% ipython --no-banner

In [1]: import numpy as np

In [2]: import numpy.linalg as la

In [3]: np.set_printoptions(precision=2, suppress=True, linewidth=200, floatmode="fixed")

In [4]: rng = np.random.default_rng(471379)

In [5]: mat = rng.normal(size=(23, 3))

In [6]: mat = 5 * mat / la.norm(mat, axis=1, keepdims=True)

In [7]: mat.round(2) + 0
Out[7]: 
array([[ 0.81,  3.97,  2.93],
       [ 4.85, -1.01,  0.71],
       [ 2.38, -0.85,  4.31],
       [ 1.59, -0.94, -4.65],
       [ 1.50,  1.06,  4.65],
       [-4.94,  0.00, -0.79],
       [ 0.70,  4.29, -2.48],
       [-4.92, -0.14, -0.86],
       [ 3.22,  0.31, -3.82],
       [-2.28, -4.34,  1.01],
       [ 1.14, -4.70,  1.29],
       [ 3.42,  3.55, -0.86],
       [ 0.42, -4.97,  0.31],
       [ 3.81,  2.88,  1.47],
       [ 3.51,  3.50, -0.66],
       [-2.64,  3.76, -1.96],
       [ 2.02,  3.28, -3.19],
       [ 3.48, -1.08, -3.43],
       [ 3.34,  3.70, -0.44],
       [-2.17,  0.38, -4.49],
       [-0.96,  1.46,  4.68],
       [-1.66, -4.71, -0.29],
       [ 4.52, -0.11, -2.14]])

In [8]: D = la.norm(mat[:, None] - mat[None], axis=-1)

In [9]: print(D[21].round(6).argsort(kind="stable")[:4])
[21  9 12 10]

In [10]: D[:5, :5]
Out[10]: 
array([[0.00, 6.78, 5.26, 9.06, 3.45],
       [6.78, 0.00, 4.37, 6.27, 5.56],
       [5.26, 4.37, 0.00, 9.00, 2.13],
       [9.06, 6.27, 9.00, 0.00, 9.51],
       [3.45, 5.56, 2.13, 9.51, 0.00]])

In [11]: np.unravel_index(D.round(6).argmax(), D.shape)
Out[11]: (np.int64(2), np.int64(19))

In [12]: D.mean(axis=1).argmax()
Out[12]: np.int64(5)

In [13]: P = mat @ la.solve(mat.T @ mat, mat.T)

In [14]: np.round(la.eigvalsh(P), 2) + 0
Out[14]: array([0.00, 0.00, 0.00, 0.00, 0.00, 0.00, 0.00, 0.00, 0.00, 0.00, 0.00, 0.00, 0.00, 0.00, 0.00, 0.00, 0.00, 0.00, 0.00, 0.00, 1.00, 1.00, 1.00])

In [15]: np.diag(P)
Out[15]: array([0.14, 0.14, 0.15, 0.15, 0.15, 0.13, 0.12, 0.13, 0.13, 0.10, 0.14, 0.10, 0.14, 0.11, 0.10, 0.15, 0.11, 0.15, 0.10, 0.15, 0.15, 0.11, 0.13])

In [16]: la.matrix_rank(np.eye(23) - P)
Out[16]: np.int64(20)

In [17]: print(round(float(np.trace(P)), 2))
3.0

In [18]: Xc = (mat - mat.mean(axis=0)) / mat.std(axis=0)

In [19]: np.argwhere(np.abs(Xc) > 2)
Out[19]: 
array([[5, 0],
       [7, 0]])

In [20]: beta = la.lstsq(np.delete(Xc, 0, axis=1), Xc[:, 0])[0]

In [21]: beta
Out[21]: array([0.21, 0.01])

In [22]: A2 = np.array([[-2], [-3], [-2]])

In [23]: Z = np.array([[1, -3, -1, -3]])

In [24]: arr = A2 @ Z + 0.05 * rng.normal(size=(3, 4))

In [25]: print(arr)
[[-1.95  6.03  2.02  5.98]
 [-3.01  8.94  3.06  9.03]
 [-2.07  6.00  2.07  6.03]]

In [26]: np.argsort(-la.norm(arr, axis=0).round(6), kind="stable")[:3]
Out[26]: array([3, 1, 2])
